$ ipython --no-banner

In [1]: import numpy as np

In [2]: from numpy import linalg as LA

In [3]: np.set_printoptions(suppress=True, linewidth=140)

In [4]: B = np.array([[-9, -6], [-5, 6]])

In [5]: Z = np.array([[0, 1, 2], [0, 0, 2], [2, 1, 1]])

In [6]: E = np.kron(B, Z)

In [7]: E
Out[7]: 
array([[  0,  -9, -18,   0,  -6, -12],
       [  0,   0, -18,   0,   0, -12],
       [-18,  -9,  -9, -12,  -6,  -6],
       [  0,  -5, -10,   0,   6,  12],
       [  0,   0, -10,   0,   0,  12],
       [-10,  -5,  -5,  12,   6,   6]])

In [8]: np.trace(E)
Out[8]: np.int64(-3)

In [9]: round(float(np.abs(LA.eigvals(E)).max()), 3)
Out[9]: 34.908

In [10]: (E - E.T) / 2
Out[10]: 
array([[ 0. , -4.5,  0. ,  0. , -3. , -1. ],
       [ 4.5,  0. , -4.5,  2.5,  0. , -3.5],
       [ 0. ,  4.5,  0. , -1. ,  2. , -0.5],
       [ 0. , -2.5,  1. ,  0. ,  3. ,  0. ],
       [ 3. ,  0. , -2. , -3. ,  0. ,  3. ],
       [ 1. ,  3.5,  0.5,  0. , -3. ,  0. ]])

In [11]: np.round(np.sort(np.abs(LA.eigvals(E))), 3)
Out[11]: array([ 7.787,  9.625, 10.787, 13.334, 25.2  , 34.908])

In [12]: LA.matrix_power(E, 2)
Out[12]: 
array([[444, 222, 444,  72,  36,  72],
       [444, 222, 222,  72,  36,  36],
       [222, 333, 777,  36,  54, 126],
       [ 60,  30,  60, 264, 132, 264],
       [ 60,  30,  30, 264, 132, 132],
       [ 30,  45, 105, 132, 198, 462]])

In [13]: T = np.stack([E, -1 * E, E[::-1]])

In [14]: np.round(LA.norm(T, axis=(1, 2)), 3)
Out[14]: array([51.672, 51.672, 51.672])

In [15]: LA.matrix_rank(T)
Out[15]: array([6, 6, 6])

In [16]: T.shape
Out[16]: (3, 6, 6)

In [17]: Q, vecs = LA.qr(E[:, :4])[0], LA.qr(E[:, 4:])[0]

In [18]: s = LA.svd(Q.T @ vecs, compute_uv=False)

In [19]: (s > 0.9).sum()
Out[19]: np.int64(0)

In [20]: np.round(LA.norm(Q @ Q.T - vecs @ vecs.T, 2), 3)
Out[20]: np.float64(1.0)

In [21]: s.round(3)
Out[21]: array([0.768, 0.275])

In [22]: np.round(np.degrees(np.arccos(s.clip(0, 1))), 3)
Out[22]: array([39.868, 74.055])

In [23]: X = np.load("sample14.npy")

In [24]: X
Out[24]: 
array([[ 10.008,   0.883,   9.606,  16.27 ,   7.866,   6.272,  -9.191],
       [ 13.608,   5.249, -13.   ,  10.641,   9.07 , -12.348,   4.529],
       [ 11.637,   6.638, -12.608,  10.985,   9.57 , -10.152,   4.071],
       [ 12.43 ,   6.401, -12.782,  11.153,   9.858, -10.385,   4.996],
       [ 11.528,   4.284, -11.844,  11.834,   8.095, -10.385,   4.876],
       [-13.772, -14.32 ,  -7.887,  -1.824,   9.327,   1.018,   0.993],
       [ 10.948,   0.831,  12.517,  17.03 ,   8.524,   8.472,  -8.43 ],
       [ 11.775,   4.44 , -14.193,  12.147,  10.361,  -9.122,   5.534],
       [-12.913, -15.913,  -9.041,  -4.35 ,   9.568,   0.363,  -0.408],
       [-12.911, -15.11 ,  -9.242,  -2.279,  10.724,  -1.022,   1.388],
       [  9.64 ,   1.627,  12.142,  14.926,   9.131,   7.809, -10.717],
       [ 10.865,   5.708, -11.44 ,  11.124,  10.398, -10.172,   3.147],
       [-12.732, -14.296,  -9.698,  -3.166,   9.079,   0.135,   1.304],
       [ 12.26 ,   5.678, -12.245,  11.176,  10.534, -11.156,   2.446],
       [  8.338,   0.833,  10.137,  16.815,   9.508,   6.35 ,  -9.982],
       [-11.366, -15.444,  -8.34 ,  -2.647,  11.361,   0.567,   1.346],
       [ 12.694,   6.453, -13.309,  12.229,   9.545, -12.434,   4.367],
       [-12.821, -11.573,  -9.039,  -2.102,   8.362,   1.551,   1.428],
       [  7.591,   1.491,  11.998,  16.13 ,  10.552,   6.853,  -9.26 ],
       [-12.385, -15.284,  -8.173,  -2.538,   8.194,   1.017,   1.143],
       [-12.973, -13.547,  -9.837,  -3.724,   9.574,   2.531,   0.133],
       [  9.355,   0.602,  11.804,  15.391,   9.791,   7.36 , -10.581],
       [ 12.697,   5.752, -14.141,   9.627,   9.54 , -10.658,   1.626],
       [ 10.463,   6.041, -11.825,  11.237,  10.255, -10.903,   5.686],
       [  8.285,  -1.13 ,   9.747,  15.52 ,  10.836,   5.443, -10.894],
       [-14.65 , -14.219,  -9.219,  -2.283,  11.069,  -0.054,   1.661],
       [ 10.282,   1.137,  13.586,  13.949,   6.873,   5.91 , -11.165],
       [-13.377, -14.747,  -9.228,  -3.617,  10.044,  -0.034,   0.98 ],
       [-12.869, -15.228,  -9.618,  -3.285,  10.013,   0.09 ,   1.08 ],
       [-13.504, -13.18 ,  -7.915,  -3.517,  10.268,   1.859,  -0.126],
       [ 12.408,   5.127, -13.043,  12.057,  11.503, -11.188,   2.004],
       [  7.4  ,   0.572,  10.95 ,  15.235,   9.899,   7.021, -10.506]])

In [25]: Ac = (X - X.mean(axis=0)) / X.std(axis=0)

In [26]: np.round(Ac.std(axis=0), 3)
Out[26]: array([1., 1., 1., 1., 1., 1., 1.])

In [27]: beta = LA.lstsq(np.delete(Ac, 2, axis=1), Ac[:, 2])[0]

In [28]: beta.round(3)
Out[28]: array([-0.056, -0.102,  0.504, -0.037,  0.446, -0.378])

In [29]: np.abs(beta).argmax()
Out[29]: np.int64(2)

In [30]: round(float(1 - np.var(Ac[:, 2] - np.delete(Ac, 2, axis=1) @ beta)), 3)
Out[30]: 0.988
